>>> import numpy as np
>>> np.set_printoptions(suppress=True, linewidth=140)
>>> rd = lambda a: np.round(a, 2) + 0
>>> mat = np.load("a.npy")
>>> mat
array([[ 1,  1, -1, -1, -1, -1,  1,  1],
       [ 1,  1,  1,  1, -1, -1, -1, -1],
       [ 1,  1, -1, -1,  1,  1, -1, -1],
       [ 1,  1,  1,  1,  1,  1,  1,  1]])
>>> Uu, sv, vt = np.linalg.svd(mat, full_matrices=False)
>>> rd(Uu.T @ mat @ vt.T)
array([[2.83, 0.  , 0.  , 0.  ],
       [0.  , 2.83, 0.  , 0.  ],
       [0.  , 0.  , 2.83, 0.  ],
       [0.  , 0.  , 0.  , 2.83]])
>>> vec = np.array([-1, 2, 1, 5, 4, 1, -4, -5])
>>> h1 = np.maximum(mat @ vec, 0)
>>> np.maximum(mat @ (3 * vec), 0)
array([ 0, 33, 27,  9])
>>> h1
array([ 0, 11,  9,  3])
>>> np.flatnonzero(h1 > 1e-9)
array([1, 2, 3])
>>> rd(np.tanh(mat @ vec))
array([-1.,  1.,  1.,  1.])
>>> E = np.loadtxt("x.csv", delimiter=",")
>>> rd(E)
array([[ 0.82, -0.55, -0.18],
       [-0.55, -0.64, -0.55],
       [-0.18, -0.55,  0.82]])
>>> # symmetric
>>> rd(np.trace(E))
np.float64(1.0)
>>> rd(np.linalg.det(E))
np.float64(-1.0)
>>> rd(np.sort(np.abs(np.linalg.eigvals(E))))
array([1., 1., 1.])
>>> rd(np.abs(np.linalg.eigvals(E)).max())
np.float64(1.0)
>>> ev, evecs = np.linalg.eigh(E)
>>> vec = np.array([2, -1, 0])
>>> rd(np.linalg.eigvalsh(E[1:, 1:]))
array([-0.82,  1.  ])
>>> rd(vec @ E @ vec / (vec @ vec)), ev[0], ev[-1]
(np.float64(0.96), np.float64(-1.0), np.float64(1.0))
>>> Uu, sv, vt = np.linalg.svd(E, full_matrices=False)
>>> rd(sv)
array([1., 1., 1.])
>>> rd(np.cumsum(sv ** 2) / np.sum(sv ** 2))
array([0.33, 0.67, 1.  ])
>>> rd(sv / sv[0])
array([1., 1., 1.])
>>> A = np.loadtxt("layer2.csv", delimiter=",")
>>> A
array([[-2.,  3., -2., -2., -3.],
       [ 3., -8.,  0.,  1., -8.],
       [-2.,  0.,  4., -8., -9.],
       [-2.,  1., -8.,  6.,  1.],
       [-3., -8., -9.,  1., -2.]])
>>> # equal to its transpose
>>> hat = np.triu(np.array([[-5, -4, -5, 1, 4],
...     [-1, -2, 4, -3, -4],
...     [-1, 1, 1, 3, -3],
...     [-2, -5, 4, 5, -1],
...     [-2, -3, 1, 1, -2]]), 1) + np.eye(5)
>>> M2 = hat @ A @ np.linalg.inv(hat)
>>> np.linalg.matrix_rank(M2)
np.int64(5)
>>> np.trace(M2), np.trace(A)
(np.float64(-2.0), np.float64(-2.0))
>>> rd(np.linalg.norm(mat, "nuc"))
np.float64(11.31)
>>> rd(np.linalg.norm(mat[1], 1)), rd(np.linalg.norm(mat[1], np.inf))
(np.float64(8.0), np.float64(1.0))
>>> mat[1] @ mat[2]
np.int64(0)
>>> rd(np.linalg.norm(mat, 1)), rd(np.linalg.norm(mat, np.inf))
(np.float64(4.0), np.float64(8.0))
>>> np.linalg.norm(mat, axis=1).argmax()
np.int64(0)
>>> A @ A
array([[ 30.,  -8.,  39.,   8.,   4.],
       [ -8., 138.,  58., -16.,  72.],
       [ 39.,  58., 165., -85., -20.],
       [  8., -16., -85., 106.,  74.],
       [  4.,  72., -20.,  74., 159.]])
>>> np.allclose(A, A.T)
True
>>> np.trace(A)
np.float64(-2.0)
>>> feats = np.load("run4.npy")
>>> feats
array([[0, 0, 1, 1, 0],
       [0, 0, 0, 0, 1],
       [1, 0, 0, 1, 0],
       [1, 0, 1, 0, 0],
       [0, 1, 0, 0, 0]])
>>> ev, evecs = np.linalg.eigh(feats)
>>> vec = np.array([1, 1, 3, 5, 9])
>>> rd(evecs * np.abs(ev) @ evecs.T)
array([[1.33, 0.  , 0.33, 0.33, 0.  ],
       [0.  , 1.  , 0.  , 0.  , 0.  ],
       [0.33, 0.  , 1.33, 0.33, 0.  ],
       [0.33, 0.  , 0.33, 1.33, 0.  ],
       [0.  , 0.  , 0.  , 0.  , 1.  ]])
>>> (np.sign(evecs[:, -1].round(6)) == np.sign(evecs[0, -1].round(6))).astype(int)
array([1, 0, 1, 1, 0])
>>> vec @ feats @ vec
np.int64(64)
>>> hat = np.triu(np.array([[-1, -3, 3, -1, 1],
...     [3, -2, 2, 3, 2],
...     [-3, 1, 0, 2, 0],
...     [-1, 2, -3, 1, -3],
...     [2, -3, 0, -3, 3]]), 1) + np.eye(5)
>>> M2 = hat @ feats @ np.linalg.inv(hat)
>>> rd(np.poly(M2))
array([ 1.,  0., -4., -2.,  3.,  2.])
>>> f = np.array([-2, 3, 0, -3, -3])
>>> M2 = feats + np.outer(f, np.eye(5)[2])
>>> np.linalg.matrix_rank(M2 - feats)
np.int64(1)
>>> np.linalg.matrix_rank(np.linalg.inv(M2) - np.linalg.inv(feats), tol=1e-8)
np.int64(1)
>>> rd(np.linalg.det(M2) / np.linalg.det(feats)), rd(1 + np.linalg.solve(feats, f)[2])
(np.float64(-1.5), np.float64(-1.5))
>>> np.all(np.linalg.eigvalsh(feats) > 0)
np.False_
>>> vec = np.array([0, 2, 1, 1, 1])
>>> h1 = np.maximum(feats @ vec, 0)
>>> rd(np.tanh(feats @ vec))
array([0.96, 0.76, 0.76, 0.76, 0.96])
>>> np.maximum(feats @ vec, 0) - np.maximum(-feats @ vec, 0)
array([2, 1, 1, 1, 2])
>>> np.flatnonzero(h1 > 1e-9)
array([0, 1, 2, 3, 4])
>>> M = np.load("out0.npy")
>>> M
array([[ 1, -1,  1],
       [ 1,  0,  0],
       [ 1,  1,  1],
       [ 1,  2,  4],
       [ 1,  3,  9]])
>>> hat = M @ np.linalg.solve(M.T @ M, M.T)
>>> rd(np.linalg.eigvalsh(hat))
array([0., 0., 1., 1., 1.])
>>> rd((np.eye(5) - hat) @ M)
array([[0., 0., 0.],
       [0., 0., 0.],
       [0., 0., 0.],
       [0., 0., 0.],
       [0., 0., 0.]])
>>> M2 = np.c_[M[:, :2] @ np.array([[3, 0], [0, 0]]), np.array([-2, -1, 2, 0, 1])]
>>> M2
array([[ 3,  0, -2],
       [ 3,  0, -1],
       [ 3,  0,  2],
       [ 3,  0,  0],
       [ 3,  0,  1]])
>>> rd(np.linalg.norm(np.linalg.qr(M)[0].T @ M2, axis=0) ** 2 / ((M2 ** 2).sum(axis=0) + 1e-12))
array([1.  , 0.  , 0.67])
>>> rd(np.linalg.lstsq(M, M2[:, 0])[0])
array([3., 0., 0.])
>>> np.linalg.matrix_rank(np.c_[M, M2])
np.int64(4)
>>> rd(np.linalg.norm(M2 - M @ np.linalg.lstsq(M, M2)[0], axis=0))
array([0.  , 0.  , 1.82])
>>> rng = np.random.default_rng(5948)
>>> M2 = A + rng.integers(-2, 3, (5, 4)) @ rng.integers(-2, 3, (4, 5))
>>> M2
array([[  4.,   1.,  -8.,  -4.,  -7.],
       [  1.,  -8.,   4.,   3.,  -2.],
       [ -2.,   2.,   9.,  -7., -11.],
       [ -2.,   1., -12.,   6.,   3.],
       [-10.,  -5.,  -1.,   3.,   0.]])
>>> np.linalg.matrix_rank(M2 - A, tol=1e-8)
np.int64(4)
>>> rd(np.linalg.svd(M2 - A, compute_uv=False))
array([16.65,  6.96,  3.54,  1.34,  0.  ])
>>> rd(np.linalg.matrix_power(M2, 3))
array([[   89.,  -299., -1271.,    30.,  -310.],
       [  518.,  -676.,   540.,   174.,   100.],
       [ 1396.,   542.,  2790., -2730., -3368.],
       [-1717.,  -677., -3281.,  2438.,  2474.],
       [-1295.,  -717.,   -49.,   784.,   266.]])
>>> (M2 - M2.T) / 2
array([[ 0. ,  0. , -3. , -1. ,  1.5],
       [ 0. ,  0. ,  1. ,  1. ,  1.5],
       [ 3. , -1. ,  0. ,  2.5, -5. ],
       [ 1. , -1. , -2.5,  0. ,  0. ],
       [-1.5, -1.5,  5. ,  0. ,  0. ]])
>>> np.trace(M2)
np.float64(11.0)
>>> arr = np.load("m.npy")
>>> arr
array([[1, 0, 0],
       [2, 1, 0],
       [0, 1, 1]])
>>> hat = np.triu(np.array([[2, -4, 5], [-2, -7, 7], [0, -3, 8]]), 1) + np.eye(3)
>>> M2 = hat @ arr @ np.linalg.inv(hat)
>>> np.linalg.matrix_rank(M2)
np.int64(3)
>>> np.trace(M2), np.trace(arr)
(np.float64(3.0), np.int64(3))
>>> rd(np.linalg.det(M2))
np.float64(1.0)
>>> M2 = arr / np.sqrt((arr ** 2).mean(axis=1, keepdims=True))
>>> rd(arr - arr.mean(axis=1, keepdims=True))
array([[ 0.67, -0.33, -0.33],
       [ 1.  ,  0.  , -1.  ],
       [-0.67,  0.33,  0.33]])
>>> np.linalg.matrix_rank(M2) == np.linalg.matrix_rank(arr)
np.True_
>>> def softmax(z):
...     e = np.exp(z - z.max(axis=-1, keepdims=True))
...     return e / e.sum(axis=-1, keepdims=True)
... 
>>> rd(softmax(arr[2]))
array([0.16, 0.42, 0.42])
>>> rd(softmax(arr).sum(axis=1))
array([1., 1., 1.])
>>> scores = arr @ arr.T / np.sqrt(3)
>>> rd(softmax(scores))
array([[0.3 , 0.53, 0.17],
       [0.14, 0.78, 0.08],
       [0.17, 0.3 , 0.53]])
>>> rd(softmax(scores)[2] @ arr)
array([0.77, 0.83, 0.53])
>>> W0 = np.load("case19.npy")
>>> W0
array([[ 0,  2],
       [-2,  0]])
>>> # skew, so no eigenvalue has a real part
>>> W0.ravel(order="F")
array([ 0, -2,  2,  0])
>>> W0.reshape(2, -1)
array([[ 0,  2],
       [-2,  0]])
>>> t3 = W0.reshape(2, 2, -1)
>>> np.einsum("ihd,ihd->ih", t3, t3)
array([[0, 4],
       [4, 0]])
>>> t3.transpose(1, 0, 2)
array([[[ 0],
        [-2]],

       [[ 2],
        [ 0]]])
>>> t3.sum(axis=1)
array([[ 2],
       [-2]])
